$ python -q
>>> import numpy as np
>>> np.set_printoptions(precision=2, suppress=True, linewidth=140, floatmode="fixed")
>>> def tidy(a):
...     return np.round(a, 2) + 0
... 
>>> W0 = np.load("data.npy")
>>> print(tidy(W0))
[[ 0.71  0.71  0.00]
 [-0.71  0.71  0.00]
 [ 0.00  0.00  1.00]]
>>> # keeps lengths
>>> x0 = np.array([1, 0, 2])
>>> target = W0 @ x0
>>> coef, lr = np.zeros(3), 1 / np.linalg.norm(W0, 2) ** 2
>>> for i in range(150):
...     coef -= lr * W0.T @ (W0 @ coef - target)
...     if i % 50 == 0: print(i, round(np.linalg.norm(W0 @ coef - target), 2))
... 
0 0.0
50 0.0
100 0.0
>>> print(tidy(coef))
[1.00 0.00 2.00]
>>> print(tidy(np.linalg.cond(W0)))
1.0
>>> f = np.array([-2, 0])
>>> print(tidy(np.array([np.convolve(row, f, "same") for row in W0])))
[[-1.41 -1.41  0.00]
 [ 1.41 -1.41  0.00]
 [ 0.00  0.00 -2.00]]
>>> print(tidy(np.cross(W0[0, :3], W0[2, :3])))
[ 0.71 -0.71  0.00]
>>> print(tidy(np.correlate(W0[0], W0[2], "full")))
[0.71 0.71 0.00 0.00 0.00]
>>> arr = np.load("block12.npy")
>>> print(arr)
[[3.94 2.61 7.51 2.69]
 [2.74 2.18 5.99 3.33]
 [5.06 2.30 6.58 2.77]
 [2.79 1.33 5.80 4.28]
 [2.13 1.12 4.91 2.08]
 [3.14 2.28 6.82 3.48]
 [2.67 3.80 6.68 0.70]
 [2.98 5.99 8.89 3.34]
 [2.16 2.90 5.02 3.56]
 [2.27 4.61 4.49 1.90]
 [4.09 3.49 5.87 2.11]]
>>> A2 = np.c_[arr[:, :3] @ np.array([[-8, 4, -2], [-1, 6, 1], [-9, -8, 4]]), np.array([3, 1, 2, 0, 2, 1, 1, 2, 3, 2, 2])]
>>> print(tidy(A2))
[[-101.72  -28.66   24.77    3.00]
 [ -78.01  -23.88   20.66    1.00]
 [-102.00  -18.60   18.50    2.00]
 [ -75.85  -27.26   18.95    0.00]
 [ -62.35  -24.04   16.50    2.00]
 [ -88.78  -28.32   23.28    1.00]
 [ -85.28  -19.96   25.18    1.00]
 [-109.84  -23.26   35.59    2.00]
 [ -65.36  -14.12   18.66    3.00]
 [ -63.18    0.82   18.03    2.00]
 [ -89.04   -9.66   18.79    2.00]]
>>> print(tidy(np.linalg.norm(A2 - arr @ np.linalg.lstsq(arr, A2)[0], axis=0)))
[0.00 0.00 0.00 2.75]
>>> print(np.linalg.matrix_rank(A2))
4
>>> print(np.linalg.matrix_rank(np.c_[arr, A2]))
5
>>> print(tidy(np.linalg.lstsq(arr, A2[:, 0])[0]))
[-8.00 -1.00 -9.00  0.00]
>>> print(tidy(np.linalg.norm(np.linalg.qr(arr)[0].T @ A2, axis=0) ** 2 / ((A2 ** 2).sum(axis=0) + 1e-12)))
[1.00 1.00 1.00 0.81]
>>> cen = arr - arr.mean(axis=0)
>>> vecs = np.linalg.svd(cen)[2][:1]
>>> A2 = cen - cen @ vecs.T @ vecs
>>> print(tidy(np.cov(cen @ vecs.T, rowvar=False)))
2.69
>>> print(np.linalg.norm(A2, axis=1).round(6).argmax())
9
>>> rng = np.random.default_rng(59584)
>>> A2 = arr + rng.integers(-2, 3, (11, 1)) @ rng.integers(-2, 3, (1, 4))
>>> print(tidy(A2))
[[ 2.94  1.61  7.51  0.69]
 [ 3.74  3.18  5.99  5.33]
 [ 5.06  2.30  6.58  2.77]
 [ 1.79  0.33  5.80  2.28]
 [ 1.13  0.12  4.91  0.08]
 [ 5.14  4.28  6.82  7.48]
 [ 1.67  2.80  6.68 -1.30]
 [ 3.98  6.99  8.89  5.34]
 [ 2.16  2.90  5.02  3.56]
 [ 4.27  6.61  4.49  5.90]
 [ 5.09  4.49  5.87  4.11]]
>>> print(tidy(A2 - arr))
[[-1.00 -1.00  0.00 -2.00]
 [ 1.00  1.00  0.00  2.00]
 [ 0.00  0.00  0.00  0.00]
 [-1.00 -1.00  0.00 -2.00]
 [-1.00 -1.00  0.00 -2.00]
 [ 2.00  2.00  0.00  4.00]
 [-1.00 -1.00  0.00 -2.00]
 [ 1.00  1.00  0.00  2.00]
 [ 0.00  0.00  0.00  0.00]
 [ 2.00  2.00  0.00  4.00]
 [ 1.00  1.00  0.00  2.00]]
>>> x0 = np.array([2, 2, 2, 2])
>>> target = arr @ x0
>>> print(tidy(np.linalg.pinv(arr) @ arr))
[[1.00 0.00 0.00 0.00]
 [0.00 1.00 0.00 0.00]
 [0.00 0.00 1.00 0.00]
 [0.00 0.00 0.00 1.00]]
>>> print(tidy(target))
[33.50 28.48 33.42 28.40 20.48 31.44 27.70 42.40 27.28 26.54 31.12]
>>> print(tidy(np.linalg.solve(arr.T @ arr, arr.T @ target)))
[2.00 2.00 2.00 2.00]
>>> print(tidy(np.linalg.lstsq(arr, target)[0]))
[2.00 2.00 2.00 2.00]
>>> target = target + 0.05 * rng.normal(size=11)
>>> print(tidy(target))
[33.54 28.50 33.37 28.37 20.41 31.43 27.82 42.35 27.20 26.62 31.11]
>>> coef, *_ = np.linalg.lstsq(arr, target)
>>> print(coef.round())
[2.00 2.00 2.00 2.00]
>>> print([round(float(np.linalg.norm(np.linalg.solve(arr.T @ arr + lam * np.eye(4), arr.T @ target))), 2) for lam in (0, 1, 10, 100)])
[3.99, 3.9, 3.71, 3.29]
>>> print(tidy(arr.T @ (target - arr @ coef)))
[0.00 0.00 0.00 0.00]
>>> feats = np.loadtxt("case13.csv", delimiter=",")
>>> print(feats)
[[ 3.23  1.27  3.00]
 [ 3.43  0.55  2.96]
 [ 2.71  0.66  2.76]
 [ 2.75  0.88  2.81]
 [ 0.92  0.30 -0.23]
 [ 1.12  0.02 -0.01]
 [ 0.84 -0.30  0.27]
 [ 0.52 -0.28  0.29]
 [ 1.01  0.17 -0.24]
 [ 1.45  0.22 -0.13]
 [ 0.92 -0.08  0.36]
 [ 1.15 -0.14 -0.22]]
>>> proj = arr @ np.linalg.solve(arr.T @ arr, arr.T)
>>> print(tidy(np.linalg.eigvalsh(proj)))
[0.00 0.00 0.00 0.00 0.00 0.00 0.00 1.00 1.00 1.00 1.00]
>>> W2 = feats[[6, 7]].astype(float)
>>> for _ in range(5):
...     z = np.linalg.norm(feats[:, None] - W2, axis=-1).argmin(axis=1)
...     W2 = np.array([feats[z == j].mean(axis=0) for j in range(2)])
... 
>>> print(z)
[0 0 0 0 1 1 1 1 1 1 1 1]
>>> print(tidy(W2))
[[ 3.03  0.84  2.88]
 [ 0.99 -0.01  0.01]]
>>> print(tidy(W2[1] - W2[0]))
[-2.04 -0.85 -2.87]
>>> m1 = np.loadtxt("mat.csv", delimiter=",")
>>> print(tidy(m1))
[[-0.35  0.42  0.84]
 [-0.94 -0.16 -0.31]
 [ 0.00 -0.89  0.45]]
>>> z = rng.permutation(3)
>>> print(z)
[2 1 0]
>>> A2 = m1[z][:, z]
>>> print(tidy(np.trace(A2)))
-0.06
>>> print(tidy(np.linalg.det(A2)), tidy(np.linalg.det(m1[z])))
1.0 -1.0
>>> print(np.allclose(A2, m1))
False
>>> print(tidy(np.sort(np.abs(np.linalg.eigvals(A2)))))
[1.00 1.00 1.00]
